% ipython --no-banner

In [1]: import numpy as np

In [2]: import numpy.linalg as la

In [3]: np.set_printoptions(suppress=True, linewidth=200)

In [4]: def rd(a):
   ...:     return np.round(a, 3) + 0
   ...: 

In [5]: rng = np.random.default_rng(6934)

In [6]: idx = rng.integers(0, 2, 7)

In [7]: W0 = np.array([[2, -2, -1, -3, -2, 0, 1],
   ...:     [3, 3, -3, -2, 2, 3, -1],
   ...:     [-2, -2, -3, 0, 2, 2, 2],
   ...:     [0, 0, 1, -1, 0, 2, -1],
   ...:     [-1, 1, 2, 1, 1, 2, 2],
   ...:     [3, -2, 1, -2, 0, -1, -2],
   ...:     [1, -2, 2, -2, 1, 0, 2]]) * (idx[:, None] == idx)

In [8]: print(W0)
[[ 2  0  0 -3  0  0  1]
 [ 0  3 -3  0  2  0  0]
 [ 0 -2 -3  0  2  0  0]
 [ 0  0  0 -1  0  2 -1]
 [ 0  1  2  0  1  0  0]
 [ 3  0  0 -2  0 -1 -2]
 [ 1  0  0 -2  0  0  2]]

In [9]: # 2 groups of indices that never mix

In [10]: print(np.flatnonzero(la.matrix_power((W0 != 0) + (W0.T != 0) + np.eye(7), 7)[3]))
[0 3 5 6]

In [11]: print(W0 @ W0)
[[ 5  0  0 -5  0 -6  7]
 [ 0 17  4  0  2  0  0]
 [ 0  2 19  0 -8  0  0]
 [ 5  0  0 -1  0 -4 -5]
 [ 0  0 -7  0  7  0  0]
 [ 1  0  0 -1  0 -3  3]
 [ 4  0  0 -5  0 -4  7]]

In [12]: print(rd(la.det(W0)))
140.0

In [13]: print((la.matrix_power((W0 != 0) + (W0.T != 0) + np.eye(7), 7) > 0).astype(int))
[[1 0 0 1 0 1 1]
 [0 1 1 0 1 0 0]
 [0 1 1 0 1 0 0]
 [1 0 0 1 0 1 1]
 [0 1 1 0 1 0 0]
 [1 0 0 1 0 1 1]
 [1 0 0 1 0 1 1]]

In [14]: Uu, sigma, vt = la.svd(W0)

In [15]: print(np.argmax(sigma[:-1] / (sigma[1:] + 1e-6)) + 1)
6

In [16]: print(rd(sigma))
[5.504 5.274 3.748 3.311 2.394 1.771 0.092]

In [17]: out = Uu[:, :6] @ np.diag(sigma[:6]) @ vt[:6]

In [18]: print(rd(la.norm(W0 - out, 2)), rd(sigma[6]))
0.092 0.092

In [19]: print(la.matrix_rank(out))
6

In [20]: print(rd(la.norm(W0 - out) / la.norm(W0)))
0.01

In [21]: print(la.matrix_rank(W0, rtol=0.05))
6

In [22]: x = np.array([0, 4, 1, -1, 0, 4, 3])

In [23]: print(W0 @ x)
[  6   9 -11   6   6  -8   8]

In [24]: print((W0 * x).sum(axis=1))
[  6   9 -11   6   6  -8   8]

In [25]: print(W0 @ np.eye(7)[3])
[-3.  0.  0. -1.  0. -2. -2.]

In [26]: print(np.sign((W0 @ x).round(6)))
[ 1  1 -1  1  1 -1  1]

In [27]: print(W0 @ (2 * x))
[ 12  18 -22  12  12 -16  16]

In [28]: print(la.norm(W0 @ x) <= la.norm(W0, 2) * la.norm(x) + 1e-9)
True

In [29]: print(np.argsort(-la.norm(W0, axis=0).round(6), kind="stable")[:3])
[2 3 0]

In [30]: print(la.cond(W0) > 100)
False

In [31]: print([round(float(x), 3) for x in la.svd(W0, compute_uv=False)[:3]])
[5.504, 5.274, 3.748]

In [32]: print(la.matrix_power(W0, 2))
[[ 5  0  0 -5  0 -6  7]
 [ 0 17  4  0  2  0  0]
 [ 0  2 19  0 -8  0  0]
 [ 5  0  0 -1  0 -4 -5]
 [ 0  0 -7  0  7  0  0]
 [ 1  0  0 -1  0 -3  3]
 [ 4  0  0 -5  0 -4  7]]

In [33]: print(rd(la.det(W0)))
140.0

In [34]: print((W0 - W0.T) / 2)
[[ 0.   0.   0.  -1.5  0.  -1.5  0. ]
 [ 0.   0.  -0.5  0.   0.5  0.   0. ]
 [ 0.   0.5  0.   0.   0.   0.   0. ]
 [ 1.5  0.   0.   0.   0.   2.   0.5]
 [ 0.  -0.5  0.   0.   0.   0.   0. ]
 [ 1.5  0.   0.  -2.   0.   0.  -1. ]
 [ 0.   0.   0.  -0.5  0.   1.   0. ]]

In [35]: print(np.allclose(W0, W0.T))
False

In [36]: print((W0 + W0.T) / 2)
[[ 2.   0.   0.  -1.5  0.   1.5  1. ]
 [ 0.   3.  -2.5  0.   1.5  0.   0. ]
 [ 0.  -2.5 -3.   0.   2.   0.   0. ]
 [-1.5  0.   0.  -1.   0.   0.  -1.5]
 [ 0.   1.5  2.   0.   1.   0.   0. ]
 [ 1.5  0.   0.   0.   0.  -1.  -1. ]
 [ 1.   0.   0.  -1.5  0.  -1.   2. ]]

In [37]: print(rd(np.abs(la.eigvals(W0)).max()))
4.837

In [38]: A = np.load("a.npy")

In [39]: print(A)
[[5. 1. 0. 0. 0.]
 [0. 5. 1. 0. 0.]
 [0. 0. 5. 1. 0.]
 [0. 0. 0. 5. 1.]
 [0. 0. 0. 0. 5.]]

In [40]: # triangular

In [41]: proj = np.triu(np.array([[-2, -3, 3, -2, -3],
    ...:     [-2, 3, 1, -3, 1],
    ...:     [-1, 2, 1, -1, 2],
    ...:     [3, -3, 0, 1, 0],
    ...:     [-2, -2, 2, -3, 1]]), 1) + np.eye(5)

In [42]: out = proj @ A @ la.inv(proj)

In [43]: print(np.poly(out))
[    1.   -25.   250. -1250.  3125. -3125.]

In [44]: print(out)
[[ 5.  1. -4.  2.  5.]
 [ 0.  5.  1.  2. -5.]
 [ 0.  0.  5.  1. -1.]
 [ 0.  0.  0.  5.  1.]
 [ 0.  0.  0.  0.  5.]]

In [45]: print(np.trace(out), np.trace(A))
25.0 25.0

In [46]: print(rd(la.det(out)))
3125.0

In [47]: print(proj @ A - A @ proj)
[[ 0.  0. -4.  6. -3.]
 [ 0.  0.  0.  2. -5.]
 [ 0.  0.  0.  0. -1.]
 [ 0.  0.  0.  0.  0.]
 [ 0.  0.  0.  0.  0.]]

In [48]: def softmax(z):
    ...:     e = np.exp(z - z.max(axis=-1, keepdims=True))
    ...:     return e / e.sum(axis=-1, keepdims=True)
    ...: 

In [49]: print(rd(softmax(A).sum(axis=1)))
[1. 1. 1. 1. 1.]

In [50]: print(rd(softmax(A[4])))
[0.007 0.007 0.007 0.007 0.974]

In [51]: S = A @ A.T / np.sqrt(5)

In [52]: print(rd(softmax(S)[4] @ A))
[0.    0.    0.    0.001 4.999]

In [53]: print(softmax(S).round(6).argmax(axis=1))
[0 1 2 3 4]

In [54]: print(rd(softmax(S)))
[[1. 0. 0. 0. 0.]
 [0. 1. 0. 0. 0.]
 [0. 0. 1. 0. 0.]
 [0. 0. 0. 1. 0.]
 [0. 0. 0. 0. 1.]]

In [55]: print(rd(softmax(S + np.triu(np.full(S.shape, -np.inf), 1))))
[[1. 0. 0. 0. 0.]
 [0. 1. 0. 0. 0.]
 [0. 0. 1. 0. 0.]
 [0. 0. 0. 1. 0.]
 [0. 0. 0. 0. 1.]]

In [56]: out = A / la.norm(A, axis=1, keepdims=True)

In [57]: G = out @ out.T

In [58]: print(rd(la.norm(out, axis=1)))
[1. 1. 1. 1. 1.]

In [59]: print(rd(G))
[[1.    0.192 0.    0.    0.   ]
 [0.192 1.    0.192 0.    0.   ]
 [0.    0.192 1.    0.192 0.   ]
 [0.    0.    0.192 1.    0.196]
 [0.    0.    0.    0.196 1.   ]]

In [60]: print((np.abs(G) > 0.9).astype(int))
[[1 0 0 0 0]
 [0 1 0 0 0]
 [0 0 1 0 0]
 [0 0 0 1 0]
 [0 0 0 0 1]]

In [61]: out = G / np.sqrt((G ** 2).mean(axis=1, keepdims=True))

In [62]: print(rd(la.norm(out, axis=1)))
[2.236 2.236 2.236 2.236 2.236]

In [63]: print(la.matrix_rank(out) == la.matrix_rank(G))
True

In [64]: print(rd(G - G.mean(axis=1, keepdims=True)))
[[ 0.762 -0.046 -0.238 -0.238 -0.238]
 [-0.085  0.723 -0.085 -0.277 -0.277]
 [-0.277 -0.085  0.723 -0.085 -0.277]
 [-0.278 -0.278 -0.085  0.722 -0.082]
 [-0.239 -0.239 -0.239 -0.043  0.761]]

In [65]: print(la.matrix_rank(A - A[0, 0] * np.eye(5)))
4

In [66]: print([int(la.matrix_rank(la.matrix_power(A, p))) for p in range(1, 6)])
[5, 5, 5, 5, 5]

In [67]: print(A @ A)
[[25. 10.  1.  0.  0.]
 [ 0. 25. 10.  1.  0.]
 [ 0.  0. 25. 10.  1.]
 [ 0.  0.  0. 25. 10.]
 [ 0.  0.  0.  0. 25.]]

In [68]: print(np.prod(np.diag(A)), rd(la.det(A)))
3125.0 3125.0

In [69]: arr = np.load("dump.npy")

In [70]: print(arr)
[[  0   0   0   0   0   0   0   0   0]
 [-10 -15 -15  -5   5   5   0   5   0]
 [-18 -27 -27  -9   9   9   0   9   0]
 [-14 -21 -21  -7   7   7   0   7   0]
 [-12 -18 -18  -6   6   6   0   6   0]
 [-16 -24 -24  -8   8   8   0   8   0]
 [ -6  -9  -9  -3   3   3   0   3   0]
 [-16 -24 -24  -8   8   8   0   8   0]
 [ 12  18  18   6  -6  -6   0  -6   0]
 [  6   9   9   3  -3  -3   0  -3   0]
 [  4   6   6   2  -2  -2   0  -2   0]
 [  4   6   6   2  -2  -2   0  -2   0]]

In [71]: x = np.array([3, 3, 3, 0, -1, 0, 0, -3, 2])

In [72]: a = np.maximum(arr @ x, 0)

In [73]: print(np.maximum(arr @ (3 * x), 0))
[  0   0   0   0   0   0   0   0 504 252 168 168]

In [74]: print(arr.T @ a)
[ 2968  4452  4452  1484 -1484 -1484     0 -1484     0]

In [75]: print(np.tanh(arr @ x))
[ 0. -1. -1. -1. -1. -1. -1. -1.  1.  1.  1.  1.]

In [76]: print(a)
[  0   0   0   0   0   0   0   0 168  84  56  56]

In [77]: Uu, sigma, vt = la.svd(arr)

In [78]: print(rd(sigma))
[99.529  0.     0.     0.     0.     0.     0.     0.     0.   ]

In [79]: out = Uu[:, :1] @ np.diag(sigma[:1]) @ vt[:1]

In [80]: print(rd(la.norm(arr - out) / la.norm(arr)))
0.0

In [81]: print(rd(out))
[[  0.   0.   0.   0.   0.   0.   0.   0.   0.]
 [-10. -15. -15.  -5.   5.   5.   0.   5.   0.]
 [-18. -27. -27.  -9.   9.   9.   0.   9.   0.]
 [-14. -21. -21.  -7.   7.   7.   0.   7.   0.]
 [-12. -18. -18.  -6.   6.   6.   0.   6.   0.]
 [-16. -24. -24.  -8.   8.   8.   0.   8.   0.]
 [ -6.  -9.  -9.  -3.   3.   3.   0.   3.   0.]
 [-16. -24. -24.  -8.   8.   8.   0.   8.   0.]
 [ 12.  18.  18.   6.  -6.  -6.   0.  -6.   0.]
 [  6.   9.   9.   3.  -3.  -3.   0.  -3.   0.]
 [  4.   6.   6.   2.  -2.  -2.   0.  -2.   0.]
 [  4.   6.   6.   2.  -2.  -2.   0.  -2.   0.]]

In [82]: print(rd(la.norm(arr - out, 2)), rd(sigma[1]))
0.0 0.0

In [83]: rk = la.matrix_rank(arr)

In [84]: print(rk)
1

In [85]: ns = la.svd(arr)[2][rk:].T

In [86]: print(np.allclose(arr @ ns, 0))
True

In [87]: print(la.matrix_rank(arr.T @ arr), la.matrix_rank(arr @ arr.T))
1 1

In [88]: print([int(la.matrix_rank(np.delete(arr, i, axis=0))) for i in range(12)])
[1, 1, 1, 1, 1, 1, 1, 1, 1, 1, 1, 1]

In [89]: print(rd(ns @ ns.T))
[[ 0.846 -0.231 -0.231 -0.077  0.077  0.077  0.     0.077  0.   ]
 [-0.231  0.654 -0.346 -0.115  0.115  0.115  0.     0.115  0.   ]
 [-0.231 -0.346  0.654 -0.115  0.115  0.115  0.     0.115  0.   ]
 [-0.077 -0.115 -0.115  0.962  0.038  0.038  0.     0.038  0.   ]
 [ 0.077  0.115  0.115  0.038  0.962 -0.038  0.    -0.038  0.   ]
 [ 0.077  0.115  0.115  0.038 -0.038  0.962  0.    -0.038  0.   ]
 [ 0.     0.     0.     0.     0.     0.     1.     0.     0.   ]
 [ 0.077  0.115  0.115  0.038 -0.038 -0.038  0.     0.962  0.   ]
 [ 0.     0.     0.     0.     0.     0.     0.     0.     1.   ]]

In [90]: data = np.loadtxt("case14.csv", delimiter=",")

In [91]: print(rd(data))
[[-0.697 -0.657 -0.768 -0.558  1.045 -0.962 -0.402]
 [ 1.395 -0.789 -0.805  0.52  -0.376 -0.597  0.134]
 [ 0.     0.    -0.369  0.921  1.256  0.724  0.956]
 [ 0.199  1.48  -0.568 -0.351 -0.018 -0.844  0.782]
 [ 0.299  0.712 -1.04   0.049  0.164  0.811 -1.278]
 [-0.897  0.239 -0.153  1.517 -0.497 -0.655 -0.372]
 [-0.797 -0.437 -1.095 -0.378 -0.957  0.628  0.722]]

In [92]: Uu, sigma, vt = la.svd(data, full_matrices=False)

In [93]: print(rd(Uu.T @ data @ vt.T))
[[2. 0. 0. 0. 0. 0. 0.]
 [0. 2. 0. 0. 0. 0. 0.]
 [0. 0. 2. 0. 0. 0. 0.]
 [0. 0. 0. 2. 0. 0. 0.]
 [0. 0. 0. 0. 2. 0. 0.]
 [0. 0. 0. 0. 0. 2. 0.]
 [0. 0. 0. 0. 0. 0. 2.]]

In [94]: print(rd(sigma))
[2. 2. 2. 2. 2. 2. 2.]

In [95]: print(rd(np.cumsum(sigma ** 2) / np.sum(sigma ** 2)))
[0.143 0.286 0.429 0.571 0.714 0.857 1.   ]

In [96]: print(rd(la.svd(data, compute_uv=False)))
[2. 2. 2. 2. 2. 2. 2.]

In [97]: print(rd(data.T @ data))
[[4. 0. 0. 0. 0. 0. 0.]
 [0. 4. 0. 0. 0. 0. 0.]
 [0. 0. 4. 0. 0. 0. 0.]
 [0. 0. 0. 4. 0. 0. 0.]
 [0. 0. 0. 0. 4. 0. 0.]
 [0. 0. 0. 0. 0. 4. 0.]
 [0. 0. 0. 0. 0. 0. 4.]]

In [98]: idx = rng.permutation(7)

In [99]: out = data[:, idx] * rng.choice([-1, 1], 7)

In [100]: print(rd(out))
[[-0.962  0.768 -0.402  0.657 -0.558  0.697 -1.045]
 [-0.597  0.805  0.134  0.789  0.52  -1.395  0.376]
 [ 0.724  0.369  0.956  0.     0.921  0.    -1.256]
 [-0.844  0.568  0.782 -1.48  -0.351 -0.199  0.018]
 [ 0.811  1.04  -1.278 -0.712  0.049 -0.299 -0.164]
 [-0.655  0.153 -0.372 -0.239  1.517  0.897  0.497]
 [ 0.628  1.095  0.722  0.437 -0.378  0.797  0.957]]

In [101]: Uu, _, vt = la.svd(data.T @ out)

In [102]: print(rd(Uu @ vt))
[[ 0.  0.  0.  0.  0. -1.  0.]
 [ 0.  0.  0. -1.  0.  0.  0.]
 [ 0. -1.  0.  0.  0.  0.  0.]
 [ 0.  0.  0.  0.  1.  0.  0.]
 [ 0.  0.  0.  0.  0.  0. -1.]
 [ 1.  0.  0.  0.  0.  0.  0.]
 [ 0.  0.  1.  0.  0.  0.  0.]]

In [103]: print(idx)
[5 2 6 1 3 0 4]

In [104]: out = np.array([[1, 1], [1, -1]])

In [105]: J = np.kron(out, np.kron(out, out))[rng.permutation(8)][:11]

In [106]: print(J)
[[ 1  1  1  1  1  1  1  1]
 [ 1  1  1  1 -1 -1 -1 -1]
 [ 1 -1  1 -1  1 -1  1 -1]
 [ 1  1 -1 -1 -1 -1  1  1]
 [ 1 -1 -1  1  1 -1 -1  1]
 [ 1 -1  1 -1 -1  1 -1  1]
 [ 1 -1 -1  1 -1  1  1 -1]
 [ 1  1 -1 -1  1  1 -1 -1]]

In [107]: G = J.T @ J

In [108]: print(rd(la.svd(J, compute_uv=False) ** 2))
[8. 8. 8. 8. 8. 8. 8. 8.]

In [109]: print(la.matrix_rank(G))
8

In [110]: print(np.diag(G))
[8 8 8 8 8 8 8 8]

In [111]: print(G)
[[8 0 0 0 0 0 0 0]
 [0 8 0 0 0 0 0 0]
 [0 0 8 0 0 0 0 0]
 [0 0 0 8 0 0 0 0]
 [0 0 0 0 8 0 0 0]
 [0 0 0 0 0 8 0 0]
 [0 0 0 0 0 0 8 0]
 [0 0 0 0 0 0 0 8]]

In [112]: print(rd(la.eigvalsh(G)[::-1]))
[8. 8. 8. 8. 8. 8. 8. 8.]

In [113]: print(np.allclose(G, G.T))
True
